>>> import numpy as np
>>> import numpy.linalg as la
>>> np.set_printoptions(precision=2, suppress=True, linewidth=100)
>>> tidy = lambda a: np.round(a, 2) + 0
>>> M2 = np.array([[0, 3], [3, 7], [6, 9], [7, 1]])
>>> arr = np.block([[np.zeros((4, 4)), M2], [M2.T, np.zeros((2, 2))]])
>>> arr
array([[0., 0., 0., 0., 0., 3.],
       [0., 0., 0., 0., 3., 7.],
       [0., 0., 0., 0., 6., 9.],
       [0., 0., 0., 0., 7., 1.],
       [0., 3., 6., 7., 0., 0.],
       [3., 7., 9., 1., 0., 0.]])
>>> # symmetric, so the eigenvalues are real
>>> U, sigma, Vh = la.svd(arr)
>>> np.argmax(sigma[:-1] / (sigma[1:] + 1e-6)) + 1
np.int64(4)
>>> M2 = U[:, :4] @ np.diag(sigma[:4]) @ Vh[:4]
>>> tidy(la.norm(arr - M2) / la.norm(arr))
np.float64(0.0)
>>> tidy(M2)
array([[0., 0., 0., 0., 0., 3.],
       [0., 0., 0., 0., 3., 7.],
       [0., 0., 0., 0., 6., 9.],
       [0., 0., 0., 0., 7., 1.],
       [0., 3., 6., 7., 0., 0.],
       [3., 7., 9., 1., 0., 0.]])
>>> la.matrix_rank(M2)
np.int64(4)
>>> m1 = np.loadtxt("test0.csv", delimiter=",")
>>> m1
array([[0., 1., 1., 1., 1., 1., 1., 1., 1., 1., 1., 0., 0., 1.],
       [1., 0., 1., 0., 1., 1., 1., 0., 1., 1., 1., 0., 0., 1.],
       [1., 1., 0., 1., 0., 0., 0., 0., 1., 1., 1., 0., 0., 0.],
       [1., 0., 1., 0., 1., 1., 1., 1., 1., 1., 1., 0., 0., 1.],
       [1., 1., 0., 1., 0., 1., 0., 1., 1., 1., 1., 0., 0., 1.],
       [1., 1., 0., 1., 1., 0., 1., 1., 0., 1., 1., 0., 0., 1.],
       [1., 1., 0., 1., 0., 1., 0., 1., 0., 1., 0., 0., 0., 1.],
       [1., 0., 0., 1., 1., 1., 1., 0., 0., 1., 1., 0., 0., 1.],
       [1., 1., 1., 1., 1., 0., 0., 0., 0., 1., 1., 0., 0., 1.],
       [1., 1., 1., 1., 1., 1., 1., 1., 1., 0., 1., 0., 0., 1.],
       [1., 1., 1., 1., 1., 1., 0., 1., 1., 1., 0., 0., 0., 1.],
       [0., 0., 0., 0., 0., 0., 0., 0., 0., 0., 0., 0., 1., 0.],
       [0., 0., 0., 0., 0., 0., 0., 0., 0., 0., 0., 1., 0., 0.],
       [1., 1., 0., 1., 1., 1., 1., 1., 1., 1., 1., 0., 0., 0.]])
>>> # splits into 2 blocks
>>> np.trace(m1 @ m1 @ m1) // 6
np.float64(124.0)
>>> low = np.diag(m1.sum(axis=1)) - m1
>>> (la.eigvalsh(low) < 1e-8).sum()
np.int64(2)
>>> tidy(la.eigvalsh(low))
array([ 0.  ,  0.  ,  2.  ,  5.47,  7.25,  8.1 ,  8.99, 10.  , 10.35, 10.92, 11.24, 11.67, 12.  ,
       12.  ])
>>> q, vecs = la.qr(m1[:, :2])[0], la.qr(m1[:, 2:])[0]
>>> sigma = la.svd(q.T @ vecs, compute_uv=False)
>>> tidy(sigma)
array([0.99, 0.86])
>>> tidy(la.norm(q @ q.T - vecs @ vecs.T, 2))
np.float64(1.0)
>>> (sigma > 0.9).sum()
np.int64(1)
>>> rng = np.random.default_rng(7763)
>>> K = rng.normal(size=(10, 5))
>>> K = 3 * K / la.norm(K, axis=1, keepdims=True)
>>> tidy(K)
array([[-2.18, -0.34, -0.99, -0.24,  1.76],
       [-1.9 , -0.94,  1.04,  0.29, -1.83],
       [ 0.71, -2.13, -0.8 , -1.38,  1.18],
       [-0.34, -0.76, -0.17,  2.75,  0.86],
       [-1.4 , -0.41, -1.36,  1.79, -1.35],
       [-0.13,  0.04,  0.27, -2.96, -0.39],
       [-1.44,  0.95,  0.39,  1.95,  1.45],
       [ 1.26,  1.04,  0.02, -2.44, -0.6 ],
       [ 0.56,  2.  ,  1.26,  0.1 , -1.75],
       [-1.23,  0.42,  0.99,  1.3 , -2.15]])
>>> dist = la.norm(K[:, None] - K[None], axis=-1)
>>> tidy(la.norm(K - K.mean(axis=0), axis=1))
array([2.83, 2.43, 3.37, 2.99, 2.6 , 3.12, 2.84, 3.35, 3.  , 2.52])
>>> tidy(la.norm(K, axis=1))
array([3., 3., 3., 3., 3., 3., 3., 3., 3., 3.])
>>> np.unravel_index(dist.round(6).argmax(), dist.shape)
(np.int64(3), np.int64(5))
>>> Xs = (K - K.mean(axis=0)) / K.std(axis=0)
>>> tidy(Xs.std(axis=0))
array([1., 1., 1., 1., 1.])
>>> c = la.lstsq(np.delete(Xs, 0, axis=1), Xs[:, 0])[0]
>>> tidy(1 - np.var(Xs[:, 0] - np.delete(Xs, 0, axis=1) @ c))
np.float64(0.31)
>>> tidy(c)
array([ 0.18,  0.01, -0.53,  0.02])
>>> idx = K[:, 2] > np.median(K[:, 2])
>>> r0 = K[idx].mean(axis=0) - K[~idx].mean(axis=0)
>>> idx.astype(int)
array([0, 1, 0, 0, 0, 1, 1, 0, 1, 1])
>>> (((K - K.mean(axis=0)) @ r0 > 0) == idx).mean()
np.float64(0.8)
>>> M2 = K / np.sqrt((K ** 2).mean(axis=1, keepdims=True))
>>> la.matrix_rank(K - K.mean(axis=1, keepdims=True))
np.int64(4)
>>> tidy(la.norm(M2, axis=1))
array([2.24, 2.24, 2.24, 2.24, 2.24, 2.24, 2.24, 2.24, 2.24, 2.24])
>>> X = np.array([[1.7, -1.0, 0.6],
...     [-0.4, 0.3, -0.1],
...     [2.5, 0.7, 0.4],
...     [-0.1, -1.2, 0.4],
...     [0.2, -0.3, -0.2],
...     [-0.3, 0.0, 0.3],
...     [-1.4, 1.1, -0.8],
...     [-0.3, -1.0, 0.5],
...     [-0.9, -0.9, 0.3],
...     [-0.3, 0.0, 0.5],
...     [-0.6, -0.7, 0.6]])
>>> X[8] *= 3
>>> tidy(X)
array([[ 1.7, -1. ,  0.6],
       [-0.4,  0.3, -0.1],
       [ 2.5,  0.7,  0.4],
       [-0.1, -1.2,  0.4],
       [ 0.2, -0.3, -0.2],
       [-0.3,  0. ,  0.3],
       [-1.4,  1.1, -0.8],
       [-0.3, -1. ,  0.5],
       [-2.7, -2.7,  0.9],
       [-0.3,  0. ,  0.5],
       [-0.6, -0.7,  0.6]])
>>> def softmax(z):
...     e = np.exp(z - z.max(axis=-1, keepdims=True))
...     return e / e.sum(axis=-1, keepdims=True)
... 
>>> tidy(softmax(X[0] + 3))
array([0.71, 0.05, 0.24])
>>> tidy(softmax(X[0]))
array([0.71, 0.05, 0.24])
>>> S = X @ X.T / np.sqrt(3)
>>> tidy(softmax(S))
array([[0.4 , 0.02, 0.3 , 0.07, 0.05, 0.03, 0.  , 0.05, 0.02, 0.03, 0.03],
       [0.05, 0.11, 0.06, 0.07, 0.08, 0.1 , 0.16, 0.08, 0.1 , 0.1 , 0.09],
       [0.13, 0.01, 0.8 , 0.01, 0.02, 0.01, 0.  , 0.01, 0.  , 0.01, 0.01],
       [0.09, 0.03, 0.02, 0.11, 0.05, 0.05, 0.02, 0.1 , 0.4 , 0.05, 0.08],
       [0.12, 0.08, 0.1 , 0.1 , 0.1 , 0.08, 0.07, 0.1 , 0.09, 0.08, 0.09],
       [0.07, 0.09, 0.06, 0.09, 0.08, 0.09, 0.09, 0.09, 0.15, 0.09, 0.1 ],
       [0.01, 0.1 , 0.01, 0.03, 0.05, 0.07, 0.54, 0.03, 0.06, 0.06, 0.05],
       [0.07, 0.04, 0.02, 0.1 , 0.05, 0.05, 0.02, 0.09, 0.42, 0.05, 0.09],
       [0.  , 0.  , 0.  , 0.  , 0.  , 0.  , 0.  , 0.  , 0.99, 0.  , 0.  ],
       [0.07, 0.08, 0.06, 0.09, 0.07, 0.09, 0.08, 0.1 , 0.16, 0.1 , 0.1 ],
       [0.04, 0.04, 0.02, 0.08, 0.04, 0.05, 0.03, 0.09, 0.45, 0.06, 0.09]])
>>> tidy(softmax(S + np.triu(np.full(S.shape, -np.inf), 1)))
array([[1.  , 0.  , 0.  , 0.  , 0.  , 0.  , 0.  , 0.  , 0.  , 0.  , 0.  ],
       [0.32, 0.68, 0.  , 0.  , 0.  , 0.  , 0.  , 0.  , 0.  , 0.  , 0.  ],
       [0.14, 0.01, 0.85, 0.  , 0.  , 0.  , 0.  , 0.  , 0.  , 0.  , 0.  ],
       [0.35, 0.14, 0.1 , 0.42, 0.  , 0.  , 0.  , 0.  , 0.  , 0.  , 0.  ],
       [0.24, 0.16, 0.2 , 0.21, 0.19, 0.  , 0.  , 0.  , 0.  , 0.  , 0.  ],
       [0.14, 0.18, 0.12, 0.19, 0.16, 0.19, 0.  , 0.  , 0.  , 0.  , 0.  ],
       [0.01, 0.13, 0.01, 0.03, 0.06, 0.08, 0.68, 0.  , 0.  , 0.  , 0.  ],
       [0.16, 0.09, 0.05, 0.22, 0.11, 0.11, 0.05, 0.21, 0.  , 0.  , 0.  ],
       [0.  , 0.  , 0.  , 0.  , 0.  , 0.  , 0.  , 0.  , 1.  , 0.  , 0.  ],
       [0.08, 0.09, 0.06, 0.1 , 0.08, 0.1 , 0.09, 0.11, 0.18, 0.11, 0.  ],
       [0.04, 0.04, 0.02, 0.08, 0.04, 0.05, 0.03, 0.09, 0.45, 0.06, 0.09]])
>>> Xs = (X - X.mean(axis=0)) / X.std(axis=0)
>>> tidy(Xs.std(axis=0))
array([1., 1., 1.])
>>> c = la.lstsq(np.delete(Xs, 0, axis=1), Xs[:, 0])[0]
>>> tidy(1 - np.var(Xs[:, 0] - np.delete(Xs, 0, axis=1) @ c))
np.float64(0.42)
>>> np.abs(c).argmax()
np.int64(0)
>>> idx = X[:, 2] > np.median(X[:, 2])
>>> r0 = X[idx].mean(axis=0) - X[~idx].mean(axis=0)
>>> tidy(r0)
array([-0.52, -1.18,  0.62])
>>> r0, r1 = X[1], X[4]
>>> r0 @ r0
np.float64(0.26)
>>> p = (r0 @ r1) / (r0 @ r0) * r0
>>> tidy(np.outer(r0, r1))
array([[-0.08,  0.12,  0.08],
       [ 0.06, -0.09, -0.06],
       [-0.02,  0.03,  0.02]])
>>> idx = rng.permutation(3)
>>> M2 = X[:, idx] * rng.choice([-1, 1], 3)
>>> tidy(M2)
array([[-0.6, -1.7,  1. ],
       [ 0.1,  0.4, -0.3],
       [-0.4, -2.5, -0.7],
       [-0.4,  0.1,  1.2],
       [ 0.2, -0.2,  0.3],
       [-0.3,  0.3,  0. ],
       [ 0.8,  1.4, -1.1],
       [-0.5,  0.3,  1. ],
       [-0.9,  2.7,  2.7],
       [-0.5,  0.3,  0. ],
       [-0.6,  0.6,  0.7]])
>>> U, _, Vh = la.svd(X.T @ M2)
>>> idx
array([2, 0, 1])
>>> A = np.load("layer15.npy")
>>> tidy(A)
array([[0.5 , 0.  , 0.25, 0.  , 0.  , 0.  , 0.25, 0.  , 0.  , 0.  , 0.  , 0.  ],
       [0.  , 0.33, 0.17, 0.17, 0.  , 0.  , 0.  , 0.  , 0.  , 0.  , 0.17, 0.17],
       [0.2 , 0.2 , 0.4 , 0.  , 0.  , 0.  , 0.  , 0.2 , 0.  , 0.  , 0.  , 0.  ],
       [0.17, 0.  , 0.  , 0.33, 0.  , 0.  , 0.17, 0.  , 0.17, 0.17, 0.  , 0.  ],
       [0.  , 0.  , 0.  , 0.  , 0.33, 0.  , 0.33, 0.33, 0.  , 0.  , 0.  , 0.  ],
       [0.5 , 0.  , 0.  , 0.  , 0.  , 0.5 , 0.  , 0.  , 0.  , 0.  , 0.  , 0.  ],
       [0.  , 0.  , 0.  , 0.  , 0.  , 0.  , 0.33, 0.33, 0.  , 0.33, 0.  , 0.  ],
       [0.  , 0.25, 0.  , 0.  , 0.  , 0.  , 0.25, 0.25, 0.  , 0.25, 0.  , 0.  ],
       [0.  , 0.17, 0.  , 0.17, 0.17, 0.  , 0.  , 0.  , 0.17, 0.17, 0.  , 0.17],
       [0.  , 0.  , 0.  , 0.  , 0.  , 0.  , 0.  , 0.  , 0.  , 0.5 , 0.25, 0.25],
       [0.33, 0.  , 0.  , 0.33, 0.  , 0.  , 0.  , 0.  , 0.  , 0.  , 0.33, 0.  ],
       [0.  , 0.  , 0.  , 0.  , 0.  , 0.25, 0.  , 0.  , 0.25, 0.25, 0.  , 0.25]])
>>> M2 = la.inv(A)
>>> np.allclose(M2, A.T)
False
>>> tidy(la.cond(A))
np.float64(42.5)
>>> tidy(la.det(A) * M2)
array([[0., 0., 0., 0., 0., 0., 0., 0., 0., 0., 0., 0.],
       [0., 0., 0., 0., 0., 0., 0., 0., 0., 0., 0., 0.],
       [0., 0., 0., 0., 0., 0., 0., 0., 0., 0., 0., 0.],
       [0., 0., 0., 0., 0., 0., 0., 0., 0., 0., 0., 0.],
       [0., 0., 0., 0., 0., 0., 0., 0., 0., 0., 0., 0.],
       [0., 0., 0., 0., 0., 0., 0., 0., 0., 0., 0., 0.],
       [0., 0., 0., 0., 0., 0., 0., 0., 0., 0., 0., 0.],
       [0., 0., 0., 0., 0., 0., 0., 0., 0., 0., 0., 0.],
       [0., 0., 0., 0., 0., 0., 0., 0., 0., 0., 0., 0.],
       [0., 0., 0., 0., 0., 0., 0., 0., 0., 0., 0., 0.],
       [0., 0., 0., 0., 0., 0., 0., 0., 0., 0., 0., 0.],
       [0., 0., 0., 0., 0., 0., 0., 0., 0., 0., 0., 0.]])
>>> gram = A.T @ A
>>> tidy(np.diag(gram))
array([0.68, 0.24, 0.25, 0.28, 0.14, 0.31, 0.37, 0.32, 0.12, 0.54, 0.2 , 0.18])
>>> tidy(la.svd(A, compute_uv=False) ** 2)
array([1.17, 0.76, 0.54, 0.38, 0.28, 0.2 , 0.13, 0.1 , 0.05, 0.02, 0.01, 0.  ])
>>> np.allclose(gram, gram.T)
True
>>> tidy(np.trace(gram)), tidy((A ** 2).sum())
(np.float64(3.64), np.float64(3.64))
>>> (A @ A.T).shape
(12, 12)
